$ ipython --no-banner

In [1]: import numpy as np

In [2]: import numpy.linalg as la

In [3]: np.set_printoptions(suppress=True, linewidth=140)

In [4]: F = np.loadtxt("m.csv", delimiter=",")

In [5]: F
Out[5]: 
array([[ 3.,  3.,  3.,  3.,  3.,  3.],
       [ 3., -3.,  3., -3.,  3., -3.],
       [ 1., -3.,  1., -3.,  1., -3.],
       [ 3.,  3.,  3.,  3.,  3.,  3.],
       [ 3., -3.,  3., -3.,  3., -3.],
       [ 1., -3.,  1., -3.,  1., -3.]])

In [6]: np.round(np.sort(np.abs(la.eigvals(F))), 2) + 0
Out[6]: array([0., 0., 0., 0., 0., 4.])

In [7]: print(np.allclose(F, F.T))
False

In [8]: np.round(la.matrix_power(F, 4), 2)
Out[8]: 
array([[ 672., -288.,  672., -288.,  672., -288.],
       [   0.,    0.,    0.,    0.,    0.,    0.],
       [-224.,   96., -224.,   96., -224.,   96.],
       [ 672., -288.,  672., -288.,  672., -288.],
       [   0.,    0.,    0.,    0.,    0.,    0.],
       [-224.,   96., -224.,   96., -224.,   96.]])

In [9]: np.trace(F)
Out[9]: np.float64(4.0)

In [10]: la.determinant(F)
---------------------------------------------------------------------------
AttributeError                            Traceback (most recent call last)
Cell In[10], line 1
----> 1 la.determinant(F)

AttributeError: module 'numpy.linalg' has no attribute 'determinant'

In [11]: np.unique(F.round(6), axis=0).shape
Out[11]: (3, 6)

In [12]: left, sv, Vh = la.svd(F)

In [13]: np.argmax(sv[:-1] / (sv[1:] + 1e-6)) + 1
Out[13]: np.int64(2)

In [14]: A2 = left[:, :2] @ np.diag(sv[:2]) @ Vh[:2]

In [15]: print(round(la.norm(F - A2) / la.norm(F), 2))
0.0

In [16]: la.matrix_rank(F, rtol=0.05)
Out[16]: np.int64(2)

In [17]: round(la.norm(F - A2, 2), 2), np.round(sv[2], 2)
Out[17]: (np.float64(0.0), np.float64(0.0))

In [18]: x0 = np.array([5, 1, -2, 0, 0, -4])

In [19]: (F * x0).sum(axis=1)
Out[19]: array([ 0., 18., 12.,  0., 18., 12.])

In [20]: F @ x0
Out[20]: array([ 0., 18., 12.,  0., 18., 12.])

In [21]: la.norm(F @ x0) <= la.norm(F, 2) * la.norm(x0) + 1e-9
Out[21]: np.True_

In [22]: print(F @ (2 * x0))
[ 0. 36. 24.  0. 36. 24.]

In [23]: F @ np.eye(6)[3]
Out[23]: array([ 3., -3., -3.,  3., -3., -3.])

In [24]: A2 = np.array([[5, 4, -3, -4], [-5, -3, -5, -1], [4, -3, 3, -4], [2, 4, 0, -1]])

In [25]: A2[-1] = A2[0]

In [26]: arr = A2 + 0.3 * np.eye(4)

In [27]: arr
Out[27]: 
array([[ 5.3,  4. , -3. , -4. ],
       [-5. , -2.7, -5. , -1. ],
       [ 4. , -3. ,  3.3, -4. ],
       [ 5. ,  4. , -3. , -3.7]])

In [28]: left, sv, Vh = la.svd(arr)

In [29]: print(np.argmax(sv[:-1] / (sv[1:] + 1e-6)) + 1)
3

In [30]: sv.round(2) + 0
Out[30]: array([12.16,  8.04,  5.52,  0.  ])

In [31]: A2 = left[:, :3] @ np.diag(sv[:3]) @ Vh[:3]

In [32]: np.round(la.norm(arr - A2, 2), 2), round(sv[3], 2)
Out[32]: (np.float64(0.0), np.float64(0.0))

In [33]: la.matrix_rank(arr, rtol=0.05)
Out[33]: np.int64(3)

In [34]: la.matrix_rank(A2)
Out[34]: np.int64(3)

In [35]: round(float(np.abs(arr - A2).max()), 2)
Out[35]: 0.0

In [36]: [round(float(x), 2) for x in la.svd(arr, compute_uv=False)[:3]]
Out[36]: [12.16, 8.04, 5.52]

In [37]: la.cond(arr) > 100
Out[37]: np.True_

In [38]: rng = np.random.default_rng(1174)

In [39]: A2 = arr + rng.integers(-2, 3, (4, 3)) @ rng.integers(-2, 3, (3, 4))

In [40]: A2.round(2)
Out[40]: 
array([[  9.3,   1. ,  -3. ,  -7. ],
       [ -6. ,   1.3,  -3. ,   3. ],
       [  0. ,  -2. ,   2.3,  -3. ],
       [  5. ,  -5. ,  -9. , -12.7]])

In [41]: np.round(la.svd(A2 - arr, compute_uv=False), 2) + 0
Out[41]: array([15.89,  5.94,  0.25,  0.  ])

In [42]: la.matrix_rank(A2 - arr, tol=1e-8)
Out[42]: np.int64(3)
